In [1]: import numpy as np

In [2]: import numpy.linalg as la

In [3]: np.set_printoptions(precision=2, suppress=True, linewidth=160)

In [4]: J = np.load("run14.npy")

In [5]: J
Out[5]: 
array([[-0.86,  2.57,  1.18,  1.96,  0.09],
       [ 1.98, -1.89, -2.82, -1.26,  1.29],
       [ 1.78, -3.07, -2.5 , -2.24,  0.65],
       [-0.16,  1.24,  0.2 ,  0.98,  0.3 ],
       [-0.92,  3.62,  1.24,  2.8 ,  0.42]])

In [6]: left, sigma, vt = la.svd(J)

In [7]: vecs = vt[:(sigma > 1e-8).sum()]

In [8]: rng = np.random.default_rng(76287)

In [9]: vec = J[4] + 3 * J[1] + rng.integers(2) * np.eye(5)[4]

In [10]: vec
Out[10]: array([ 5.02, -2.05, -7.22, -0.98,  4.29])

In [11]: np.allclose(vecs.T @ vecs @ vec, vec)
Out[11]: True

In [12]: np.diag(vecs.T @ vecs)
Out[12]: array([0.25, 0.58, 0.52, 0.37, 0.28])

In [13]: la.matrix_rank(np.vstack([J, vec]))
Out[13]: np.int64(2)

In [14]: round(float(la.norm(vec - vecs.T @ vecs @ vec)), 2)
Out[14]: 0.0

In [15]: u = np.array([9, 1, 0])

In [16]: np.polyval(u, J[1])
Out[16]: array([37.26, 30.26, 68.75, 13.03, 16.27])

In [17]: np.cross(J[1, :3], J[2, :3])
Out[17]: array([-3.93, -0.07, -2.71])

In [18]: W0 = np.loadtxt("case7.csv", delimiter=",")

In [19]: W0
Out[19]: 
array([[ 2.,  0.,  0.],
       [ 0., -8., -1.],
       [ 0.,  8., -5.]])

In [20]: (W0 != 0).astype(int)
Out[20]: 
array([[1, 0, 0],
       [0, 1, 1],
       [0, 1, 1]])

In [21]: theta = np.radians(45)

In [22]: R = np.eye(3)

In [23]: R[2, 2] = R[1, 1] = np.cos(theta)

In [24]: R[2, 1], R[1, 2] = -np.sin(theta), np.sin(theta)

In [25]: R
Out[25]: 
array([[ 1.  ,  0.  ,  0.  ],
       [ 0.  ,  0.71,  0.71],
       [ 0.  , -0.71,  0.71]])

In [26]: Y = W0 @ R.T

In [27]: np.allclose(la.norm(W0, axis=1), la.norm(Y, axis=1))
Out[27]: True

In [28]: round(float(la.det(R)), 2), round(np.trace(R), 2)
Out[28]: (1.0, np.float64(2.41))

In [29]: la.svd(W0, compute_uv=False), la.svd(Y, compute_uv=False)
Out[29]: (array([11.71,  4.1 ,  2.  ]), array([11.71,  4.1 ,  2.  ]))

In [30]: vec = np.array([2, -1, 0])

In [31]: y = W0 @ vec

In [32]: c, lr = np.zeros(3), 1 / la.norm(W0, 2) ** 2

In [33]: for i in range(5):
    ...:     c -= lr * W0.T @ (W0 @ c - y)
    ...:     if i % 1 == 0: print(i, round(la.norm(W0 @ c - y), 2))
    ...: 
0 4.01
1 3.87
2 3.74
3 3.62
4 3.5

In [34]: np.round(la.cond(W0), 2)
Out[34]: np.float64(5.86)

In [35]: c
Out[35]: array([ 0.28, -0.96,  0.14])

In [36]: t3 = np.stack([W0, -3 * W0, W0[::-1]])

In [37]: la.matrix_rank(t3)
Out[37]: array([3, 3, 3])

In [38]: t3.shape
Out[38]: (3, 3, 3)

In [39]: (t3 @ W0.T).shape
Out[39]: (3, 3, 3)

In [40]: np.einsum("bij,cij->bc", t3, t3)
Out[40]: 
array([[ 158., -474.,   65.],
       [-474., 1422., -195.],
       [  65., -195.,  158.]])

In [41]: la.det(t3)
Out[41]: array([   96., -2592.,   -96.])

In [42]: u = np.array([2, 2, -2, -1]) + 0.5

In [43]: mat = np.eye(4) - 2 * np.outer(u, u) / (u @ u)

In [44]: mat
Out[44]: 
array([[ 0.17, -0.83,  0.5 ,  0.17],
       [-0.83,  0.17,  0.5 ,  0.17],
       [ 0.5 ,  0.5 ,  0.7 , -0.1 ],
       [ 0.17,  0.17, -0.1 ,  0.97]])

In [45]: evals, vecs = la.eigh(mat)

In [46]: np.round(vecs.T @ vecs, 2) + 0
Out[46]: 
array([[1., 0., 0., 0.],
       [0., 1., 0., 0.],
       [0., 0., 1., 0.],
       [0., 0., 0., 1.]])

In [47]: la.svd(mat, compute_uv=False)
Out[47]: array([1., 1., 1., 1.])

In [48]: evals, vecs = la.eigh(mat)

In [49]: vec = np.array([0, 2, 1, 0])

In [50]: vecs * np.maximum(evals, 0) @ vecs.T
Out[50]: 
array([[ 0.58, -0.42,  0.25,  0.08],
       [-0.42,  0.58,  0.25,  0.08],
       [ 0.25,  0.25,  0.85, -0.05],
       [ 0.08,  0.08, -0.05,  0.98]])

In [51]: np.round(vec @ mat @ vec / (vec @ vec), 2), evals[0], round(evals[-1], 2)
Out[51]: (np.float64(0.67), np.float64(-1.0), np.float64(1.0))

In [52]: np.round(vecs * np.abs(evals) @ vecs.T, 2) + 0
Out[52]: 
array([[1., 0., 0., 0.],
       [0., 1., 0., 0.],
       [0., 0., 1., 0.],
       [0., 0., 0., 1.]])

In [53]: u = np.array([2, -4, -4])

In [54]: np.polyval(u, mat[1])
Out[54]: array([ 0.72, -4.61, -5.5 , -4.61])

In [55]: np.round(np.correlate(mat[1], mat[0], "full"), 2) + 0
Out[55]: array([-0.14, -0.39,  0.86,  0.  , -0.31, -0.06,  0.03])

In [56]: np.array([np.convolve(row, u, "same") for row in mat])
Out[56]: 
array([[-2.33,  3.67,  1.67, -2.67],
       [ 3.67,  3.67, -2.33, -2.67],
       [-1.  , -2.6 , -5.  , -2.4 ],
       [-0.33, -1.53,  1.67, -3.47]])

In [57]: np.convolve(mat[1], u)
Out[57]: array([-1.67,  3.67,  3.67, -2.33, -2.67, -0.67])

In [58]: np.cross(mat[1, :3], mat[0, :3])
Out[58]: array([0.5 , 0.5 , 0.67])

In [59]: la.norm(mat, axis=0)
Out[59]: array([1., 1., 1., 1.])

In [60]: round(mat[:, 1] @ mat[:, 2], 2)
Out[60]: np.float64(-0.0)

In [61]: np.round(mat.T @ mat, 2) + 0
Out[61]: 
array([[1., 0., 0., 0.],
       [0., 1., 0., 0.],
       [0., 0., 1., 0.],
       [0., 0., 0., 1.]])

In [62]: np.round(mat @ mat.T, 2) + 0
Out[62]: 
array([[1., 0., 0., 0.],
       [0., 1., 0., 0.],
       [0., 0., 1., 0.],
       [0., 0., 0., 1.]])

In [63]: la.pinv(mat)
Out[63]: 
array([[ 0.17, -0.83,  0.5 ,  0.17],
       [-0.83,  0.17,  0.5 ,  0.17],
       [ 0.5 ,  0.5 ,  0.7 , -0.1 ],
       [ 0.17,  0.17, -0.1 ,  0.97]])

In [64]: feats = np.tanh(np.array([[0.4, 1.3, -0.8],
    ...:     [-1.4, -0.6, 0.3],
    ...:     [-0.2, -1.2, 0.1],
    ...:     [-2.1, 0.5, -1.4],
    ...:     [-0.6, 0.0, -1.0],
    ...:     [-1.7, 0.6, 0.7],
    ...:     [-0.3, 0.9, -0.7],
    ...:     [1.3, -1.3, -0.6],
    ...:     [0.3, 0.1, 0.2],
    ...:     [0.7, -0.6, 0.8],
    ...:     [-0.1, 0.8, -0.8],
    ...:     [0.3, 0.1, -0.9],
    ...:     [-1.7, 0.3, 0.8],
    ...:     [-1.1, 0.8, 0.8],
    ...:     [0.0, -1.4, 2.3],
    ...:     [-0.7, -0.1, 0.0],
    ...:     [-2.3, 0.4, -1.6],
    ...:     [0.7, 1.7, 0.2],
    ...:     [0.2, -0.4, 0.6],
    ...:     [-0.2, -0.2, -0.6],
    ...:     [0.7, 1.2, -0.9],
    ...:     [1.2, -0.1, 1.8],
    ...:     [0.0, 1.1, -0.8]]) @ np.array([[0.1, 1.5, 0.1, -0.5, -0.7],
    ...:     [0.9, 0.5, 0.2, -0.8, -1.9],
    ...:     [-3.2, -1.4, -0.4, -0.4, 2.1]]))

In [65]: feats
Out[65]: 
array([[ 1.  ,  0.98,  0.55, -0.73, -1.  ],
       [-0.93, -0.99, -0.36,  0.79,  0.99],
       [-0.89, -0.78, -0.29,  0.77,  0.99],
       [ 1.  , -0.74,  0.42,  0.84, -0.98],
       [ 1.  ,  0.46,  0.33,  0.6 , -0.93],
       [-0.95, -1.  , -0.32,  0.09,  0.91],
       [ 1.  ,  0.75,  0.41, -0.28, -0.99],
       [ 0.71,  0.97,  0.11,  0.56,  0.29],
       [-0.48,  0.22, -0.03, -0.3 ,  0.02],
       [-1.  , -0.35, -0.35, -0.19,  0.98],
       [ 1.  ,  0.88,  0.44, -0.26, -1.  ],
       [ 1.  ,  0.94,  0.39,  0.13, -0.98],
       [-0.99, -1.  , -0.41,  0.28,  0.98],
       [-0.96, -0.98, -0.26, -0.39,  0.73],
       [-1.  , -1.  , -0.83,  0.2 ,  1.  ],
       [-0.16, -0.8 , -0.09,  0.41,  0.59],
       [ 1.  , -0.77,  0.45,  0.9 , -0.99],
       [ 0.74,  0.92,  0.32, -0.95, -1.  ],
       [-0.98, -0.63, -0.29, -0.02,  0.95],
       [ 0.94,  0.41,  0.18,  0.46, -0.63],
       [ 1.  ,  0.99,  0.58, -0.74, -1.  ],
       [-1.  , -0.65, -0.55, -0.85,  1.  ],
       [ 1.  ,  0.93,  0.49, -0.51, -1.  ]])

In [66]: C2 = np.cov(feats, rowvar=False)

In [67]: C2.shape
Out[67]: (5, 5)

In [68]: np.argwhere(np.triu(np.abs(np.corrcoef(feats.T)) > 0.8, 1))
Out[68]: 
array([[0, 2],
       [0, 4],
       [2, 4]])

In [69]: np.polyfit(feats[:, 4], feats[:, 0], 1)
Out[69]: array([-0.98,  0.04])

In [70]: np.argsort(-feats.std(axis=0).round(6), kind="stable")
Out[70]: array([0, 4, 1, 3, 2])

In [71]: C2
Out[71]: 
array([[ 0.88,  0.61,  0.37, -0.02, -0.83],
       [ 0.61,  0.7 ,  0.26, -0.21, -0.58],
       [ 0.37,  0.26,  0.17, -0.03, -0.36],
       [-0.02, -0.21, -0.03,  0.33,  0.09],
       [-0.83, -0.58, -0.36,  0.09,  0.85]])

In [72]: P = feats @ la.solve(feats.T @ feats, feats.T)

In [73]: np.round(la.eigvalsh(P), 2) + 0
Out[73]: array([0., 0., 0., 0., 0., 0., 0., 0., 0., 0., 0., 0., 0., 0., 0., 0., 0., 0., 1., 1., 1., 1., 1.])

In [74]: np.allclose(P @ P, P)
Out[74]: True

In [75]: np.diag(P)
Out[75]: array([0.17, 0.15, 0.19, 0.37, 0.16, 0.1 , 0.06, 0.68, 0.24, 0.08, 0.06, 0.11, 0.07, 0.19, 0.56, 0.29, 0.39, 0.18, 0.1 , 0.16, 0.2 , 0.38, 0.1 ])

In [76]: A = np.arange(15).reshape(3, 5) + 5

In [77]: A
Out[77]: 
array([[ 5,  6,  7,  8,  9],
       [10, 11, 12, 13, 14],
       [15, 16, 17, 18, 19]])

In [78]: left, sigma, vt = la.svd(A)

In [79]: np.argmax(sigma[:-1] / (sigma[1:] + 1e-6)) + 1
Out[79]: np.int64(2)

In [80]: Y = left[:, :2] @ np.diag(sigma[:2]) @ vt[:2]

In [81]: round(float(np.abs(A - Y).max()), 2)
Out[81]: 0.0

In [82]: la.matrix_rank(A, rtol=0.05)
Out[82]: np.int64(1)

In [83]: np.round(la.norm(A, 2) / la.norm(A), 2)
Out[83]: np.float64(1.0)

In [84]: [round(float(x), 2) for x in la.svd(A, compute_uv=False)[:3]]
Out[84]: [49.37, 1.75, 0.0]

In [85]: t3 = np.stack([A, -3 * A, A[::-1]])

In [86]: la.matrix_rank(t3.reshape(3, -1))
Out[86]: np.int64(2)

In [87]: np.einsum("bij,cij->bc", t3, t3)
Out[87]: 
array([[ 2440, -7320,  1940],
       [-7320, 21960, -5820],
       [ 1940, -5820,  2440]])

In [88]: t3.sum(axis=0)
Out[88]: 
array([[  5,   4,   3,   2,   1],
       [-10, -11, -12, -13, -14],
       [-25, -26, -27, -28, -29]])

In [89]: (t3 @ A.T).shape
Out[89]: (3, 3, 3)

In [90]: t3.shape
Out[90]: (3, 3, 5)

In [91]: M = np.loadtxt("block16.csv", delimiter=",")

In [92]: M
Out[92]: 
array([[ 0.,  6.,  8.,  1.,  0.],
       [ 4., 10., 10.,  4.,  0.],
       [ 1.,  4.,  4.,  1.,  0.],
       [ 0.,  2.,  6.,  0.,  0.],
       [ 4., 10., 10.,  4.,  0.],
       [ 2.,  6.,  6.,  2.,  0.],
       [ 0.,  0.,  0.,  0.,  0.],
       [ 0.,  7., 10.,  1.,  0.],
       [ 0.,  7., 10.,  1.,  0.],
       [ 0.,  8., 10.,  2.,  0.],
       [ 0.,  0.,  0.,  0.,  0.],
       [ 3.,  8.,  8.,  3.,  0.],
       [ 0.,  6., 10.,  0.,  0.],
       [ 0.,  0.,  2.,  0.,  0.],
       [ 0.,  0.,  4.,  0.,  0.]])

In [93]: r = la.matrix_rank(M)

In [94]: r
Out[94]: np.int64(4)

In [95]: null = la.svd(M)[2][r:].T

In [96]: M @ null
Out[96]: 
array([[0.],
       [0.],
       [0.],
       [0.],
       [0.],
       [0.],
       [0.],
       [0.],
       [0.],
       [0.],
       [0.],
       [0.],
       [0.],
       [0.],
       [0.]])

In [97]: [int(la.matrix_rank(M[:i])) for i in range(1, len(M) + 1)]
Out[97]: [1, 2, 3, 4, 4, 4, 4, 4, 4, 4, 4, 4, 4, 4, 4]
